$ ipython --no-banner

In [1]: import numpy as np

In [2]: import numpy.linalg as la

In [3]: np.set_printoptions(precision=3, suppress=True, linewidth=160, floatmode="fixed")

In [4]: m1 = -2 * np.eye(6) + np.ones((6, 6))

In [5]: print(m1)
[[-1.000  1.000  1.000  1.000  1.000  1.000]
 [ 1.000 -1.000  1.000  1.000  1.000  1.000]
 [ 1.000  1.000 -1.000  1.000  1.000  1.000]
 [ 1.000  1.000  1.000 -1.000  1.000  1.000]
 [ 1.000  1.000  1.000  1.000 -1.000  1.000]
 [ 1.000  1.000  1.000  1.000  1.000 -1.000]]

In [6]: Q, R = la.qr(m1)

In [7]: print(np.round(abs(R[0, 0]), 3), round(la.norm(m1[:, 0]), 3))
2.449 2.449

In [8]: print(Q @ R)
[[-1.000  1.000  1.000  1.000  1.000  1.000]
 [ 1.000 -1.000  1.000  1.000  1.000  1.000]
 [ 1.000  1.000 -1.000  1.000  1.000  1.000]
 [ 1.000  1.000  1.000 -1.000  1.000  1.000]
 [ 1.000  1.000  1.000  1.000 -1.000  1.000]
 [ 1.000  1.000  1.000  1.000  1.000 -1.000]]

In [9]: print(np.allclose(R.T @ R, m1.T @ m1))
True

In [10]: print(R)
[[ 2.449  0.816  0.816  0.816  0.816  0.816]
 [ 0.000  2.309  0.577  0.577  0.577  0.577]
 [ 0.000  0.000  2.236  0.447  0.447  0.447]
 [ 0.000  0.000  0.000  2.191  0.365  0.365]
 [ 0.000  0.000  0.000  0.000 -2.160 -0.309]
 [ 0.000  0.000  0.000  0.000  0.000 -2.138]]

In [11]: print(np.abs(np.diag(R)))
[2.449 2.309 2.236 2.191 2.160 2.138]

In [12]: theta = np.radians(72)

In [13]: R = np.eye(6)

In [14]: R[3, 3] = R[4, 4] = np.cos(theta)

In [15]: R[3, 4], R[4, 3] = -np.sin(theta), np.sin(theta)

In [16]: print(R)
[[ 1.000  0.000  0.000  0.000  0.000  0.000]
 [ 0.000  1.000  0.000  0.000  0.000  0.000]
 [ 0.000  0.000  1.000  0.000  0.000  0.000]
 [ 0.000  0.000  0.000  0.309 -0.951  0.000]
 [ 0.000  0.000  0.000  0.951  0.309  0.000]
 [ 0.000  0.000  0.000  0.000  0.000  1.000]]

In [17]: M2 = m1 @ R.T

In [18]: print(np.abs(M2 - m1).max(axis=0))
[0.000 0.000 0.000 1.642 1.642 0.000]

In [19]: print(M2)
[[-1.000  1.000  1.000 -0.642  1.260  1.000]
 [ 1.000 -1.000  1.000 -0.642  1.260  1.000]
 [ 1.000  1.000 -1.000 -0.642  1.260  1.000]
 [ 1.000  1.000  1.000 -1.260 -0.642  1.000]
 [ 1.000  1.000  1.000  1.260  0.642  1.000]
 [ 1.000  1.000  1.000 -0.642  1.260 -1.000]]

In [20]: print(np.allclose(m1 @ m1.T, M2 @ M2.T))
True

In [21]: A = np.loadtxt("data.csv", delimiter=",")

In [22]: print(A)
[[ 3.000  1.000  2.000  0.000]
 [ 2.000  4.000  2.000  2.000]
 [ 3.000  0.000  2.000  4.000]
 [-1.000 -7.000 -2.000 -4.000]]

In [23]: # rank 3

In [24]: print(np.round(np.sort(np.abs(la.eigvals(A))), 3) + 0)
[0.000 1.000 3.162 3.162]

In [25]: print((A + A.T) / 2)
[[ 3.000  1.500  2.500 -0.500]
 [ 1.500  4.000  1.000 -2.500]
 [ 2.500  1.000  2.000  1.000]
 [-0.500 -2.500  1.000 -4.000]]

In [26]: print(np.allclose(A @ A.T, A.T @ A))
False

In [27]: assert A == A.T
---------------------------------------------------------------------------
ValueError                                Traceback (most recent call last)
Cell In[27], line 1
----> 1 assert A == A.T

ValueError: The truth value of an array with more than one element is ambiguous. Use a.any() or a.all()

In [28]: print(np.allclose(A, A.T))
False

In [29]: print((A - A.T) / 2)
[[ 0.000 -0.500 -0.500  0.500]
 [ 0.500  0.000  1.000  4.500]
 [ 0.500 -1.000  0.000  3.000]
 [-0.500 -4.500 -3.000  0.000]]

In [30]: print(round(np.abs(la.eigvals(A)).max(), 3))
3.162

In [31]: left, sigma, Vh = la.svd(A)

In [32]: V = Vh[:(sigma > 1e-8).sum()]

In [33]: rng = np.random.default_rng(64777)

In [34]: x = A[2] + 4 * A[1] + rng.integers(2) * np.eye(4)[0]

In [35]: print(x)
[11.000 16.000 10.000 12.000]

In [36]: print(la.matrix_rank(np.vstack([A, x])))
3

In [37]: print(V.T @ V)
[[ 0.736 -0.075  0.434 -0.019]
 [-0.075  0.978  0.124 -0.005]
 [ 0.434  0.124  0.287  0.031]
 [-0.019 -0.005  0.031  0.999]]

In [38]: print(np.diag(V.T @ V))
[0.736 0.978 0.287 0.999]

In [39]: M2 = A + rng.integers(-2, 3, (4, 3)) @ rng.integers(-2, 3, (3, 4))

In [40]: print(M2)
[[ 1.000  4.000 -1.000  4.000]
 [ 2.000  8.000  2.000  2.000]
 [ 1.000 -3.000 -1.000  8.000]
 [-5.000 -7.000 -6.000  2.000]]

In [41]: print(la.matrix_rank(M2 - A, tol=1e-8))
3

In [42]: print(M2 - A)
[[-2.000  3.000 -3.000  4.000]
 [ 0.000  4.000  0.000  0.000]
 [-2.000 -3.000 -3.000  4.000]
 [-4.000  0.000 -4.000  6.000]]

In [43]: arr = np.loadtxt("block18.csv", delimiter=",")

In [44]: print(arr)
[[ -3.000  -2.000   0.000  -4.000   5.000   1.000  -2.000]
 [ -5.000   3.000   4.000  -7.000  10.000   4.000  -3.000]
 [ -4.000   7.000  -1.000  -5.000  14.000   7.000   1.000]
 [ -2.000  12.000  -5.000  -2.000  19.000   9.000  -1.000]
 [ -1.000  15.000  -1.000  -7.000  17.000   4.000  -3.000]
 [ -3.000  18.000   2.000  -2.000  15.000   5.000   1.000]
 [ -2.000  16.000   2.000  -3.000  18.000   0.000  -2.000]
 [  1.000  20.000  -3.000  -5.000  20.000   1.000  -1.000]
 [  0.000  22.000  -3.000  -9.000  17.000   5.000  -2.000]
 [  3.000  24.000  -4.000  -7.000  18.000   0.000  -2.000]
 [  1.000  27.000  -6.000  -2.000  13.000  -5.000   0.000]
 [  0.000  29.000 -10.000  -4.000  14.000  -2.000   4.000]
 [ -3.000  25.000  -5.000   1.000  11.000  -4.000  -1.000]
 [ -1.000  27.000  -8.000   6.000   9.000  -4.000   4.000]
 [ -5.000  31.000 -11.000   2.000   6.000  -2.000   4.000]
 [ -7.000  32.000 -10.000   6.000   1.000  -3.000   6.000]
 [-11.000  37.000 -14.000   4.000   6.000   1.000   1.000]
 [ -7.000  33.000  -9.000   9.000  11.000   4.000   2.000]
 [ -2.000  29.000  -8.000  14.000  12.000   3.000   3.000]
 [ -1.000  34.000  -3.000   9.000   8.000   6.000   4.000]
 [  4.000  31.000   1.000   6.000   3.000   2.000   3.000]]

In [45]: cen = arr - arr.mean(axis=0)

In [46]: left, sigma, Vh = la.svd(cen, full_matrices=False)

In [47]: print(np.round(cen.mean(axis=0), 3) + 0)
[0.000 0.000 0.000 0.000 0.000 0.000 0.000]

In [48]: print((np.sign(left[:, 0]) == np.sign(left[0, 0])).astype(int))
[1 1 1 1 1 1 1 1 1 1 0 0 0 0 0 0 0 0 0 0 0]
